>>> import numpy as np
>>> from numpy import linalg as LA
>>> np.set_printoptions(precision=3, suppress=True, linewidth=160, legacy="1.25")
>>> tidy = lambda a: np.round(a, 3) + 0
>>> A = np.load("case19.npy")
>>> A
array([[ 0.672,  1.048,  0.728],
       [ 0.67 ,  1.045,  0.695],
       [ 3.821,  5.786,  3.823],
       [-3.217, -4.832, -3.22 ],
       [-3.489, -5.216, -3.476],
       [ 0.203,  0.297,  0.226],
       [-0.168, -0.283, -0.153],
       [ 0.631,  0.969,  0.612],
       [-3.559, -5.34 , -3.553],
       [-0.749, -1.142, -0.729],
       [-2.977, -4.449, -3.006],
       [-0.757, -1.112, -0.802],
       [-1.801, -2.651, -1.82 ],
       [ 1.411,  2.154,  1.44 ],
       [-0.663, -0.994, -0.682],
       [ 2.376,  3.589,  2.412],
       [-0.499, -0.788, -0.504],
       [ 2.555,  3.83 ,  2.52 ]])
>>> rng = np.random.default_rng(17)
>>> labels = rng.permutation(3)
>>> Y = A[:, labels] * rng.choice([-1, 1], 3)
>>> Y
array([[-0.672, -0.728,  1.048],
       [-0.67 , -0.695,  1.045],
       [-3.821, -3.823,  5.786],
       [ 3.217,  3.22 , -4.832],
       [ 3.489,  3.476, -5.216],
       [-0.203, -0.226,  0.297],
       [ 0.168,  0.153, -0.283],
       [-0.631, -0.612,  0.969],
       [ 3.559,  3.553, -5.34 ],
       [ 0.749,  0.729, -1.142],
       [ 2.977,  3.006, -4.449],
       [ 0.757,  0.802, -1.112],
       [ 1.801,  1.82 , -2.651],
       [-1.411, -1.44 ,  2.154],
       [ 0.663,  0.682, -0.994],
       [-2.376, -2.412,  3.589],
       [ 0.499,  0.504, -0.788],
       [-2.555, -2.52 ,  3.83 ]])
>>> left, _, Vt = LA.svd(A.T @ Y)
>>> tidy(LA.lstsq(A, Y)[0])
array([[-1.,  0.,  0.],
       [ 0.,  0.,  1.],
       [ 0., -1.,  0.]])
>>> blk = np.stack([A, -2 * A, A[::-1]])
>>> LA.matrix_rank(blk)
array([3, 3, 3])
>>> (blk @ A.T).shape
(3, 18, 18)
>>> tidy(np.abs(LA.svd(A)[2][-1]))
array([0.874, 0.379, 0.304])
>>> tidy(LA.norm(A, 2) / LA.norm(A))
1.0
>>> LA.cond(A) > 100
True
>>> m1 = (rng.random((4, 4)) < 0.3) + np.eye(4)
>>> m1 /= m1.sum(axis=1, keepdims=True)
>>> tidy(m1)
array([[0.5  , 0.5  , 0.   , 0.   ],
       [0.   , 0.333, 0.333, 0.333],
       [0.   , 0.5  , 0.5  , 0.   ],
       [0.333, 0.   , 0.   , 0.667]])
>>> tidy(np.sort(np.abs(LA.eigvals(m1)))[::-1])
array([1.   , 0.5  , 0.333, 0.167])
>>> pr = np.eye(4)[3]
>>> for _ in range(6):
...     pr = pr @ m1
...     print(pr.round(3))
... 
[0.333 0.    0.    0.667]
[0.389 0.167 0.    0.444]
[0.343 0.25  0.056 0.352]
[0.289 0.282 0.111 0.318]
[0.25  0.294 0.15  0.306]
[0.227 0.298 0.173 0.302]
>>> tidy(LA.eigvals(m1))
array([0.167, 0.333, 0.5  , 1.   ])
>>> tidy(np.einsum("ij,ji->", m1, m1))
1.389
>>> tidy(LA.det(m1.T))
0.028
>>> tidy(np.kron(np.eye(2, dtype=int), m1))
array([[0.5  , 0.5  , 0.   , 0.   , 0.   , 0.   , 0.   , 0.   ],
       [0.   , 0.333, 0.333, 0.333, 0.   , 0.   , 0.   , 0.   ],
       [0.   , 0.5  , 0.5  , 0.   , 0.   , 0.   , 0.   , 0.   ],
       [0.333, 0.   , 0.   , 0.667, 0.   , 0.   , 0.   , 0.   ],
       [0.   , 0.   , 0.   , 0.   , 0.5  , 0.5  , 0.   , 0.   ],
       [0.   , 0.   , 0.   , 0.   , 0.   , 0.333, 0.333, 0.333],
       [0.   , 0.   , 0.   , 0.   , 0.   , 0.5  , 0.5  , 0.   ],
       [0.   , 0.   , 0.   , 0.   , 0.333, 0.   , 0.   , 0.667]])
>>> tidy(LA.det(m1[::-1]))
0.028
>>> np.einsum("ii->", m1)
2.0
>>> tidy(LA.eigvals(m1).sum().real)
2.0
>>> tidy(LA.det(2 * m1)), tidy(LA.det(m1))
(0.444, 0.028)
>>> def softmax(z):
...     e = np.exp(z - z.max(axis=-1, keepdims=True))
...     return e / e.sum(axis=-1, keepdims=True)
... 
>>> tidy(softmax(10 * m1[0]))
array([0.497, 0.497, 0.003, 0.003])
>>> att = m1 @ m1.T / np.sqrt(4)
>>> softmax(att).round(6).argmax(axis=1)
array([0, 1, 2, 3])
>>> tidy(softmax(att)[0] @ m1)
array([0.219, 0.342, 0.202, 0.237])
>>> tidy(softmax(att + np.triu(np.full(att.shape, -np.inf), 1)))
array([[1.   , 0.   , 0.   , 0.   ],
       [0.479, 0.521, 0.   , 0.   ],
       [0.315, 0.328, 0.357, 0.   ],
       [0.24 , 0.247, 0.221, 0.292]])
>>> X = np.array([[-0.5, 0.4, 1.4],
...     [-1.3, -0.2, 0.6],
...     [0.5, -1.2, -1.8],
...     [0.3, 1.0, 0.9],
...     [1.7, -0.1, -0.2],
...     [-0.6, 0.0, 1.7],
...     [0.1, -0.1, -1.3],
...     [1.8, 0.0, -0.1],
...     [0.6, -0.1, 0.8],
...     [0.3, -0.4, 0.8],
...     [0.0, -0.6, 0.4],
...     [0.8, -1.1, 0.4],
...     [1.5, 1.0, -0.8],
...     [-1.8, -0.1, 1.7],
...     [1.0, 0.6, -2.0],
...     [1.0, 1.0, -0.8],
...     [-1.2, 0.4, 0.0],
...     [2.0, 0.0, -1.4]])
>>> X[6] *= 3
>>> tidy(X)
array([[-0.5,  0.4,  1.4],
       [-1.3, -0.2,  0.6],
       [ 0.5, -1.2, -1.8],
       [ 0.3,  1. ,  0.9],
       [ 1.7, -0.1, -0.2],
       [-0.6,  0. ,  1.7],
       [ 0.3, -0.3, -3.9],
       [ 1.8,  0. , -0.1],
       [ 0.6, -0.1,  0.8],
       [ 0.3, -0.4,  0.8],
       [ 0. , -0.6,  0.4],
       [ 0.8, -1.1,  0.4],
       [ 1.5,  1. , -0.8],
       [-1.8, -0.1,  1.7],
       [ 1. ,  0.6, -2. ],
       [ 1. ,  1. , -0.8],
       [-1.2,  0.4,  0. ],
       [ 2. ,  0. , -1.4]])
>>> Xc = A - A.mean(axis=0)
>>> vecs = LA.svd(Xc)[2][:1]
>>> Y = Xc - Xc @ vecs.T @ vecs
>>> tidy((Xc @ vecs.T).std(axis=0))
array([4.287])
>>> tidy(np.diag(vecs.T @ vecs))
array([0.234, 0.53 , 0.236])
>>> LA.norm(Y, axis=1).round(6).argmax()
11
>>> tidy(Y.std(axis=0))
array([0.011, 0.015, 0.021])
>>> tidy(LA.norm(Y) / LA.norm(Xc))
0.007
>>> hat = X @ LA.solve(X.T @ X, X.T)
>>> LA.matrix_rank(np.eye(18) - hat)
15
>>> np.trace(hat)
3.0
>>> tidy(hat @ X[:, 1])
array([ 0.4, -0.2, -1.2,  1. , -0.1,  0. , -0.3,  0. , -0.1, -0.4, -0.6, -1.1,  1. , -0.1,  0.6,  1. ,  0.4,  0. ])
>>> F = np.loadtxt("data.csv", delimiter=",")
>>> F
array([[ 13.673,   2.66 , -13.826],
       [ 13.981,   1.634, -14.732],
       [ 13.298,   2.067, -14.709],
       [ -6.136,   9.883,   8.608],
       [ 12.427,   3.576, -16.382],
       [ -4.658,  10.364,   9.178],
       [ 14.48 ,   1.74 , -16.039],
       [ 13.457,   2.086, -13.067],
       [ -4.264,   8.715,   9.158],
       [ -5.875,   9.922,   9.23 ],
       [ 14.542,   1.457, -15.182],
       [ -4.601,   7.853,   9.597],
       [ -6.373,   7.719,   8.114],
       [ 14.321,   1.585, -14.283],
       [ 12.463,   3.906, -12.931],
       [ -5.292,   7.404,   9.398],
       [ -7.633,   9.284,   9.873],
       [  9.977,   3.087, -16.116],
       [ 11.859,   2.146, -13.102],
       [ -7.54 ,   9.779,   8.313],
       [ -5.573,  10.386,   9.548],
       [ 11.182,   2.292, -14.095],
       [ 13.388,   0.362, -13.544]])
>>> Y = F / LA.norm(F, axis=1, keepdims=True)
>>> G = Y @ Y.T
>>> tidy(np.degrees(np.arccos(np.clip(G[7, 16], -1, 1))))
136.337
>>> tidy(LA.norm(Y, axis=1))
array([1., 1., 1., 1., 1., 1., 1., 1., 1., 1., 1., 1., 1., 1., 1., 1., 1., 1., 1., 1., 1., 1., 1.])
